$ python3 -q
>>> import numpy as np
>>> np.set_printoptions(suppress=True, linewidth=100)
>>> rd = lambda a: np.round(a, 4) + 0
>>> m1 = np.load("x.npy")
>>> print(m1)
[[  1  -4  16 -64]
 [  1  -3   9 -27]
 [  1  -2   4  -8]
 [  1  -1   1  -1]
 [  1   0   0   0]
 [  1   1   1   1]
 [  1   2   4   8]]
>>> # column 3 dominates
>>> print(rd(np.linalg.norm(m1, 2) / np.linalg.norm(m1)))
0.9947
>>> print(np.argsort(-np.linalg.norm(m1, axis=0).round(6), kind="stable")[:3])
[3 2 1]
>>> print(np.linalg.matrix_rank(m1, rtol=0.1))
1
>>> print([round(float(x), 4) for x in np.linalg.svd(m1, compute_uv=False)[:3]])
[72.8788, 6.8974, 2.6699]
>>> hat = m1 @ np.linalg.solve(m1.T @ m1, m1.T)
>>> print(rd(np.trace(hat)))
4.0
>>> print(rd(hat))
[[ 0.9286  0.1905 -0.0952 -0.0952  0.0238  0.0952 -0.0476]
 [ 0.1905  0.4524  0.381   0.1429 -0.0952 -0.1667  0.0952]
 [-0.0952  0.381   0.4524  0.2857  0.0476 -0.0952  0.0238]
 [-0.0952  0.1429  0.2857  0.3333  0.2857  0.1429 -0.0952]
 [ 0.0238 -0.0952  0.0476  0.2857  0.4524  0.381  -0.0952]
 [ 0.0952 -0.1667 -0.0952  0.1429  0.381   0.4524  0.1905]
 [-0.0476  0.0952  0.0238 -0.0952 -0.0952  0.1905  0.9286]]
>>> print(rd(np.linalg.eigvalsh(hat)))
[0. 0. 0. 1. 1. 1. 1.]
>>> print(rd(np.diag(hat)))
[0.9286 0.4524 0.4524 0.3333 0.4524 0.4524 0.9286]
>>> print(np.linalg.matrix_rank(np.eye(7) - hat))
3
>>> W0 = np.array([[-2, 0, -5, -3, -3],
...     [0, 4, -4, 0, -4],
...     [4, 7, -3, 6, 2],
...     [-4, -4, 2, -6, -6],
...     [2, 6, -5, 3, -1],
...     [-2, 1, -4, -3, -5],
...     [-4, -3, -1, -6, -6]])
>>> # rank 3
>>> Uu, sig = np.linalg.svd(W0)
Traceback (most recent call last):
  File "<python-input-18>", line 1, in <module>
    Uu, sig = np.linalg.svd(W0)
    ^^^^^^^
ValueError: too many values to unpack (expected 2)
>>> Uu, sig, Vt = np.linalg.svd(W0, full_matrices=False)
>>> print(rd(np.cumsum(sig ** 2) / np.sum(sig ** 2)))
[0.6471 0.9788 1.     1.     1.    ]
>>> print(np.abs(Uu[:, 0]).round(6).argmax())
3
>>> print(rd(sig / sig[0]))
[1.    0.716 0.181 0.    0.   ]
>>> print(rd(Uu.T @ Uu))
[[1. 0. 0. 0. 0.]
 [0. 1. 0. 0. 0.]
 [0. 0. 1. 0. 0.]
 [0. 0. 0. 1. 0.]
 [0. 0. 0. 0. 1.]]
>>> rk = np.linalg.matrix_rank(W0)
>>> print(rk)
3
>>> null = np.linalg.svd(W0)[2][rk:].T
>>> print(np.linalg.matrix_rank(W0.T @ W0), np.linalg.matrix_rank(W0 @ W0.T))
3 3
>>> print(null.shape)
(5, 2)
>>> print([int(np.linalg.matrix_rank(W0[:i])) for i in range(1, len(W0) + 1)])
[1, 2, 3, 3, 3, 3, 3]
>>> r0 = np.array([-1, -2, 3])
>>> print(np.array([np.convolve(row, r0, "same") for row in W0]))
[[  4  -1  13  -6  -3]
 [ -4  -4  20  -8   8]
 [-15   1  21 -23  14]
 [ 12  -6 -10  24  -6]
 [-10  -1  25 -20  11]
 [  3  -4  14  -1   1]
 [ 11  -5  -1  15  -6]]
>>> print(np.cross(W0[2, :3], W0[3, :3]))
[ 2  4 12]
>>> print(np.correlate(W0[2], W0[3], "full"))
[-24 -66 -16 -20 -98 -16  -8 -32  -8]
>>> print(np.argsort(-np.linalg.norm(W0, axis=0).round(6), kind="stable")[:3])
[3 1 4]
>>> print([round(float(x), 4) for x in np.linalg.svd(W0, compute_uv=False)[:3]])
[18.7793, 13.4455, 3.3998]
>>> print(np.linalg.matrix_rank(W0, rtol=0.1))
3
>>> print(rd(np.linalg.norm(W0, 2) / np.linalg.norm(W0)))
0.8044
>>> data = np.load("layer12.npy")
>>> print(data)
[[  0.3714   7.4767  -2.3519   8.1406  -2.2444   1.0494   3.2447  -2.1545]
 [  3.0659  -2.6649   3.0653  -1.1348  -2.7517  -4.5037  -0.4706  -3.6271]
 [ -2.0744  -0.0871  -2.3284  -2.5462  -2.2148  -0.3577  -4.0275   3.2535]
 [ -3.9556  -1.8685   0.199    2.0887   2.0291  -5.2067   0.7049  -8.8365]
 [ -3.0167   2.0141   0.4467   0.1908  -5.4268   2.5821   6.0797  -0.3259]
 [ -1.8325   7.0755  -1.8084  -5.0084   0.8343   1.1023  -1.9811   2.1389]
 [  1.4191  -1.5486  -5.3007   1.8652   1.8914   3.7866   1.0307   1.8081]
 [ -8.3815   5.6799  -6.8353   1.7171   3.4363   1.7886  -4.578    0.4548]
 [ -3.7568  -1.8296  -1.8921  -1.066   -1.5007   2.33    -4.5352  -0.2834]
 [ -2.8502  -1.5964  -7.0277  -0.6146   1.3998  -1.1555   0.6187   3.0725]
 [  1.4479   0.8559   7.2023  -3.6918   4.1884  -4.3608  -5.7471  -1.4516]
 [  3.2358   0.8881   0.4903  -0.915   -0.4949   6.9995  -1.1437  -3.8145]
 [  4.1406   2.5724   1.0912  -1.6291  -5.2908   2.934    2.0729   5.2985]
 [  3.5568   0.8521   6.7674   1.4032  -4.4886   2.3842   0.8562  -8.9699]
 [ -0.9367   9.067    2.6596   2.7371   4.1562   0.8858   5.3558   2.1148]
 [ -1.5923 -13.0694  -0.8053   0.2629   3.4769  -0.3673   0.4738  -4.8963]
 [-12.5123  -0.9154  -8.2346  -4.5274   2.0704  -7.3857  -9.2991   7.171 ]
 [ -1.5237   0.5644  -4.0174   3.5662   4.7111   0.7779   3.4874  -2.9214]
 [ -3.9485  -4.6594  -2.9245   5.0199   3.9201  -1.3936  -1.3357  -2.6822]
 [  6.542   -2.0528   1.7535  -2.1065   0.1163   0.4196  -1.7189   0.8313]
 [  4.2573  -4.8191   2.5934   0.0115  -3.249   -2.5678   3.1733 -10.2073]
 [  4.082   -3.533    4.3011   0.9544  -3.3226  -1.6488   1.014    0.1027]]
>>> B = np.c_[data[:, :3] @ np.array([[3, 0, 3], [0, 0, 0], [1, 0, 2]]), np.array([1, -5, -5, 1, 2, 5, -3, -2, -1, -2, -4, 2, 3, 0, 3, 1, -5, 3, -5, 3, -2, 1])]
>>> print(rd(B))
[[ -1.2377   0.      -3.5896   1.    ]
 [ 12.263    0.      15.3283  -5.    ]
 [ -8.5516   0.     -10.88    -5.    ]
 [-11.6678   0.     -11.4688   1.    ]
 [ -8.6034   0.      -8.1567   2.    ]
 [ -7.3059   0.      -9.1143   5.    ]
 [ -1.0434   0.      -6.3441  -3.    ]
 [-31.9798   0.     -38.8151  -2.    ]
 [-13.1625   0.     -15.0546  -1.    ]
 [-15.5783   0.     -22.606   -2.    ]
 [ 11.546    0.      18.7483  -4.    ]
 [ 10.1977   0.      10.688    2.    ]
 [ 13.513    0.      14.6042   3.    ]
 [ 17.4378   0.      24.2052   0.    ]
 [ -0.1505   0.       2.5091   3.    ]
 [ -5.5822   0.      -6.3875   1.    ]
 [-45.7715   0.     -54.0061  -5.    ]
 [ -8.5885   0.     -12.6059   3.    ]
 [-14.77     0.     -17.6945  -5.    ]
 [ 21.3795   0.      23.133    3.    ]
 [ 15.3653   0.      17.9587  -2.    ]
 [ 16.5471   0.      20.8482   1.    ]]
>>> print(np.linalg.matrix_rank(np.c_[data, B]))
9
